$ python -q
>>> import numpy as np
>>> np.set_printoptions(precision=2, suppress=True, linewidth=140, legacy="1.25")
>>> J = np.loadtxt("w.csv", delimiter=",")
>>> print(J)
[[0. 0. 0. 1. 0. 1. 0. 1. 0. 0. 1. 0. 0. 1.]
 [0. 0. 1. 0. 0. 0. 1. 0. 0. 1. 0. 1. 0. 0.]
 [0. 1. 0. 0. 0. 0. 1. 0. 1. 1. 0. 1. 1. 0.]
 [1. 0. 0. 0. 1. 1. 0. 1. 0. 0. 1. 0. 0. 1.]
 [0. 0. 0. 1. 0. 1. 0. 1. 0. 0. 1. 0. 0. 1.]
 [1. 0. 0. 1. 1. 0. 0. 1. 0. 0. 1. 0. 0. 1.]
 [0. 1. 1. 0. 0. 0. 0. 0. 1. 1. 0. 1. 1. 0.]
 [1. 0. 0. 1. 1. 1. 0. 0. 0. 0. 1. 0. 0. 1.]
 [0. 0. 1. 0. 0. 0. 1. 0. 0. 1. 0. 1. 0. 0.]
 [0. 1. 1. 0. 0. 0. 1. 0. 1. 0. 0. 1. 1. 0.]
 [1. 0. 0. 1. 1. 1. 0. 1. 0. 0. 0. 0. 0. 1.]
 [0. 1. 1. 0. 0. 0. 1. 0. 1. 1. 0. 0. 1. 0.]
 [0. 0. 1. 0. 0. 0. 1. 0. 0. 1. 0. 1. 0. 0.]
 [1. 0. 0. 1. 1. 1. 0. 1. 0. 0. 1. 0. 0. 0.]]
>>> # rows and columns are dependent
>>> w, V = np.linalg.eigh(J)
>>> vec = np.array([2, 2, 1, 1, 2, -1, 2, -2, -2, 2, 2, 1, 2, 0])
>>> vec @ J @ vec / (vec @ vec), round(w[0], 2), round(float(w[-1]), 2)
(1.0, -2.27, 5.74)
>>> np.round(np.linalg.eigvalsh(J[1:, 1:]), 2) + 0
array([-2.27, -1.  , -1.  , -1.  , -1.  , -1.  , -1.  , -1.  , -1.  ,  0.  ,  0.  ,  5.  ,  5.27])
>>> vec @ J @ vec
40.0
>>> W0 = 2 * np.eye(4) + np.eye(4, k=1)
>>> W0
array([[2., 1., 0., 0.],
       [0., 2., 1., 0.],
       [0., 0., 2., 1.],
       [0., 0., 0., 2.]])
>>> # triangular: eigenvalues sit on the diagonal
>>> print(np.einsum("ij,ji->", W0, W0))
16.0
>>> np.kron(np.eye(2, dtype=int), W0)
array([[2., 1., 0., 0., 0., 0., 0., 0.],
       [0., 2., 1., 0., 0., 0., 0., 0.],
       [0., 0., 2., 1., 0., 0., 0., 0.],
       [0., 0., 0., 2., 0., 0., 0., 0.],
       [0., 0., 0., 0., 2., 1., 0., 0.],
       [0., 0., 0., 0., 0., 2., 1., 0.],
       [0., 0., 0., 0., 0., 0., 2., 1.],
       [0., 0., 0., 0., 0., 0., 0., 2.]])
>>> np.round(np.linalg.det(2 * W0), 2), round(np.linalg.det(W0), 2)
(256.0, 16.0)
>>> round(np.linalg.det(W0[::-1]), 2)
16.0
>>> np.linalg.eigvals(W0)
array([2., 2., 2., 2.])
>>> print(np.round(np.linalg.eigvals(W0).sum().real, 2))
8.0
